% ipython --no-banner

In [1]: import numpy as np

In [2]: np.set_printoptions(suppress=True, linewidth=100)

In [3]: M = np.load("block2.npy")

In [4]: M
Out[4]: 
array([[-0.4 , -0.5 , -1.51],
       [-0.2 , -1.  , -3.  ],
       [-0.1 ,  0.6 ,  1.79],
       [-0.3 , -1.7 , -5.11],
       [-0.9 ,  0.3 ,  0.88],
       [-0.4 , -0.5 , -1.51],
       [-0.9 , -0.1 , -0.28],
       [ 0.2 , -0.7 , -2.12],
       [-0.4 ,  0.5 ,  1.49],
       [-0.4 , -0.6 , -1.84],
       [-0.3 , -0.7 , -2.11],
       [-0.7 , -1.1 , -3.31],
       [-1.2 , -0.1 , -0.31],
       [ 0.9 ,  1.6 ,  4.77],
       [ 1.  , -0.7 , -2.11],
       [-1.6 ,  0.5 ,  1.48],
       [ 0.7 , -1.  , -3.02],
       [ 0.  , -1.5 , -4.51],
       [ 1.  , -1.1 , -3.28],
       [-0.8 ,  0.5 ,  1.5 ],
       [-0.3 , -0.6 , -1.81],
       [ 1.  , -1.9 , -5.67],
       [ 1.3 ,  0.  ,  0.02],
       [ 2.4 , -0.7 , -2.11],
       [ 0.  ,  0.2 ,  0.62]])

In [5]: # rows 0 and 5 are equal

In [6]: idx = M[:, 0] > np.median(M[:, 0])

In [7]: r0 = M[idx].mean(axis=0) - M[~idx].mean(axis=0)

In [8]: ((M - M.mean(axis=0)) @ r0 > 0).astype(int)
Out[8]: array([0, 1, 0, 1, 0, 0, 0, 1, 0, 0, 1, 1, 0, 0, 1, 0, 1, 1, 1, 0, 0, 1, 1, 1, 0])

In [9]: np.argsort(-np.abs(r0).round(6), kind="stable")
Out[9]: array([0, 2, 1])

In [10]: idx.astype(int)
Out[10]: array([0, 1, 1, 0, 0, 0, 0, 1, 0, 0, 0, 0, 0, 1, 1, 0, 1, 1, 1, 0, 0, 1, 1, 1, 1])

In [11]: r0.round(2)
Out[11]: array([ 1.34, -0.2 , -0.59])

In [12]: Xc = M - M.mean(axis=0)

In [13]: evecs = np.linalg.svd(Xc)[2][:2]

In [14]: A2 = Xc - Xc @ evecs.T @ evecs

In [15]: np.linalg.norm(A2, axis=1).round(6).argmax()
Out[15]: np.int64(9)

In [16]: round(np.linalg.norm(M, 2) / np.linalg.norm(M), 2)
Out[16]: np.float64(0.96)

In [17]: np.argsort(-np.linalg.norm(M, axis=0).round(6), kind="stable")[:3]
Out[17]: array([2, 1, 0])

In [18]: round(np.log10(np.linalg.cond(M)))
Out[18]: 3

In [19]: np.linalg.cond(M) > 100
Out[19]: np.True_

In [20]: left, sig, Vh = np.linalg.svd(M)

In [21]: np.argmax(sig[:-1] / (sig[1:] + 1e-6)) + 1
Out[21]: np.int64(2)

In [22]: A2 = left[:, :2] @ np.diag(sig[:2]) @ Vh[:2]

In [23]: round(np.linalg.norm(M - A2, 2), 2), round(float(sig[2]), 2)
Out[23]: (np.float64(0.03), 0.03)

In [24]: np.linalg.matrix_rank(A2)
Out[24]: np.int64(2)

In [25]: np.linalg.matrix_rank(M, rtol=0.05)
Out[25]: np.int64(2)

In [26]: A2 = np.array([[3, 1], [3, 3], [2, 0]])

In [27]: J = np.tile(A2, (2, 3))

In [28]: J
Out[28]: 
array([[3, 1, 3, 1, 3, 1],
       [3, 3, 3, 3, 3, 3],
       [2, 0, 2, 0, 2, 0],
       [3, 1, 3, 1, 3, 1],
       [3, 3, 3, 3, 3, 3],
       [2, 0, 2, 0, 2, 0]])

In [29]: left, sig, Vh = np.linalg.svd(J)

In [30]: sig.round(2) + 0
Out[30]: array([13.29,  3.94,  0.  ,  0.  ,  0.  ,  0.  ])

In [31]: A2 = left[:, :2] @ np.diag(sig[:2]) @ Vh[:2]

In [32]: np.linalg.matrix_rank(J, rtol=0.05)
Out[32]: np.int64(2)

In [33]: np.round(np.linalg.norm(J - A2) / np.linalg.norm(J), 2)
Out[33]: np.float64(0.0)

In [34]: A2.round(2) + 0
Out[34]: 
array([[3., 1., 3., 1., 3., 1.],
       [3., 3., 3., 3., 3., 3.],
       [2., 0., 2., 0., 2., 0.],
       [3., 1., 3., 1., 3., 1.],
       [3., 3., 3., 3., 3., 3.],
       [2., 0., 2., 0., 2., 0.]])

In [35]: round(np.linalg.norm(J - A2, 2), 2), np.round(sig[2], 2)
Out[35]: (np.float64(0.0), np.float64(0.0))

In [36]: np.linalg.matrix_rank(A2)
Out[36]: np.int64(2)
